$ python -q
>>> import numpy as np
>>> import numpy.linalg as la
>>> np.set_printoptions(precision=3, suppress=True, linewidth=120, legacy="1.25")
>>> rd = lambda a: np.round(a, 3) + 0
>>> F = np.load("layer12.npy")
>>> print(F)
[[0 8 6 0]
 [8 9 4 6]
 [6 0 0 2]]
>>> Y = F / np.sqrt((F ** 2).mean(axis=1, keepdims=True))
>>> print(F - F.mean(axis=1, keepdims=True))
[[-3.5   4.5   2.5  -3.5 ]
 [ 1.25  2.25 -2.75 -0.75]
 [ 4.   -2.   -2.    0.  ]]
>>> print(la.matrix_rank(Y) == la.matrix_rank(F))
True
>>> def softmax(z):
...     e = np.exp(z - z.max(axis=-1, keepdims=True))
...     return e / e.sum(axis=-1, keepdims=True)
... 
>>> print(rd(softmax(F).sum(axis=1)))
[1. 1. 1.]
>>> print(rd(softmax(10 * F[0])))
[0. 1. 0. 0.]
>>> S = F @ F.T / np.sqrt(4)
>>> print(softmax(S).round(6).argmax(axis=1))
[0 1 1]
>>> print(rd(softmax(S)[0] @ F))
[0.954 8.119 5.762 0.715]
>>> print(rd(softmax(S + np.triu(np.full(S.shape, -np.inf), 1))))
[[1. 0. 0.]
 [0. 1. 0.]
 [0. 1. 0.]]
>>> Y = np.array([[5, -5, -2], [-3, -1, 4], [-3, 3, 2], [5, -1, -4]])
>>> print(la.matrix_rank(np.vstack([F, Y.T])))
4
>>> print(np.einsum("ij,ij->i", F, F))
[100 197  40]
>>> f, r1 = F[1], F[2]
>>> print(f @ f)
197
>>> p = (f @ r1) / (f @ f) * f
>>> print(rd(p))
[2.437 2.741 1.218 1.827]
>>> print(np.outer(f, r1))
[[48  0  0 16]
 [54  0  0 18]
 [24  0  0  8]
 [36  0  0 12]]
>>> print(rd(la.norm(f + r1) ** 2 + la.norm(f - r1) ** 2))
474.0
>>> print(rd(r1 - p))
[ 3.563 -2.741 -1.218  0.173]
>>> print(rd((r1 - p) @ f))
0.0
>>> J = np.load("case11.npy")
>>> print(J)
[[ 2  3  4]
 [ 5  6  7]
 [ 8  9 10]]
>>> Y = J[0, 0] * J[1:] - np.outer(J[1:, 0], J[0])
>>> print(Y)
[[  0  -3  -6]
 [  0  -6 -12]]
>>> print(la.matrix_rank(Y), la.matrix_rank(J))
1 2
>>> print(J[:, 0] / J[0, 0])
[1.  2.5 4. ]
>>> U, sv, Vh = la.svd(J)
>>> print(np.argmax(sv[:-1] / (sv[1:] + 1e-6)) + 1)
2
>>> Y = U[:, :2] @ np.diag(sv[:2]) @ Vh[:2]
>>> print(rd(la.norm(J - Y, 2)), rd(sv[2]))
0.0 0.0
>>> print(rd(la.norm(J - Y) / la.norm(J)))
0.0
>>> print(rd(la.norm(J, 2) / la.norm(J)))
0.999
>>> print(la.cond(J) > 100)
True
>>> print(la.matrix_rank(J, rtol=0.1))
1
>>> A, _ = la.qr(np.array([[-0.5, 0.0, -0.2, -1.2],
...     [-0.8, -0.5, -0.3, 1.6],
...     [1.0, -0.5, 1.1, 0.1],
...     [-0.1, -0.7, 2.1, -1.1]]))
>>> print(rd(A))
[[-0.363 -0.008  0.089  0.928]
 [-0.58  -0.515 -0.606 -0.173]
 [ 0.725 -0.487 -0.371  0.315]
 [-0.073 -0.705  0.698 -0.101]]
>>> # keeps lengths
>>> rng = np.random.default_rng(2491)
>>> z = rng.permutation(4)
>>> Y = A[:, z] * rng.choice([-1, 1], 4)
>>> print(rd(Y))
[[-0.928  0.089  0.008  0.363]
 [ 0.173 -0.606  0.515  0.58 ]
 [-0.315 -0.371  0.487 -0.725]
 [ 0.101  0.698  0.705  0.073]]
>>> U, _, Vh = la.svd(A.T @ Y)
>>> print(z)
[3 2 1 0]
>>> Y = np.array([[0, 0, 3], [2, 3, 2]])
>>> basis = np.kron(Y, A)
>>> print(basis.shape)
(8, 12)
>>> print(la.matrix_rank(basis))
8
